% python3 -q
>>> import numpy as np
>>> import numpy.linalg as la
>>> np.set_printoptions(precision=2, suppress=True, linewidth=160, sign=" ")
>>> J = np.load("a.npy")
>>> print(J)
[[-0.3  -2.1   0.1   0.8   0.62]
 [-2.4   0.   -1.1  -1.4  -5.46]
 [-0.1   0.4   1.3  -1.9   6.42]
 [-1.3   1.1   0.4   0.3   1.9 ]
 [-0.3   0.    0.3  -0.9   1.57]
 [ 0.7  -0.5   0.3   1.1   1.47]
 [-0.9   0.7  -0.8  -2.3  -4.06]
 [-0.8   0.1  -0.4  -0.4  -2.  ]
 [ 1.5   0.6  -0.2  -0.9  -0.88]
 [ 1.3  -0.5  -0.5  -0.6  -2.49]
 [-0.1  -4.2   0.6   0.2   2.98]
 [-1.6  -0.1  -0.3  -0.1  -1.57]
 [-2.5  -0.6   0.   -2.3   0.19]
 [-0.7   0.5  -0.1   0.3  -0.54]
 [-0.7   0.4  -0.8  -0.3  -4.04]
 [ 0.9  -1.2  -1.9   0.9  -9.42]
 [-0.8   0.2   0.3   0.7   1.56]]
>>> d = la.norm(J[:, None] - J[None], axis=-1)
>>> print(d[:5, :5])
[[  0.     7.22   6.98   3.64   2.87]
 [  7.22   0.    12.35   7.86   7.49]
 [  6.98  12.35   0.     5.29   5.07]
 [  3.64   7.86   5.29   0.     1.94]
 [  2.87   7.49   5.07   1.94   0.  ]]
>>> print(d[2].round(6).argsort(kind="stable")[:4])
[  2   4   3  16]
>>> print(d.mean(axis=1).argmax())
15
>>> print(d[2])
[  6.98  12.35   0.     5.29   5.07   6.    10.73   8.75   7.69   9.33   6.16   8.49   6.89   7.46  10.8   16.51   5.65]
>>> print((d + 1e9 * np.eye(17)).round(6).argmin(axis=1))
[  5   6   4  16  16  16  14  11   9   8   0   7  11  11   6   1   3]
>>> print(np.flatnonzero(d[2] < d.mean() / 2))
[ 2]
>>> print(d.shape)
(17, 17)
>>> feats = np.array([[2, 3, 1], [2, 0, 2], [2, 1, 2]])
>>> print(la.cond(feats) > 100)
False
>>> print([round(float(x), 2) for x in la.svd(feats, compute_uv=False)[:3]])
[5.1, 2.22, 0.18]
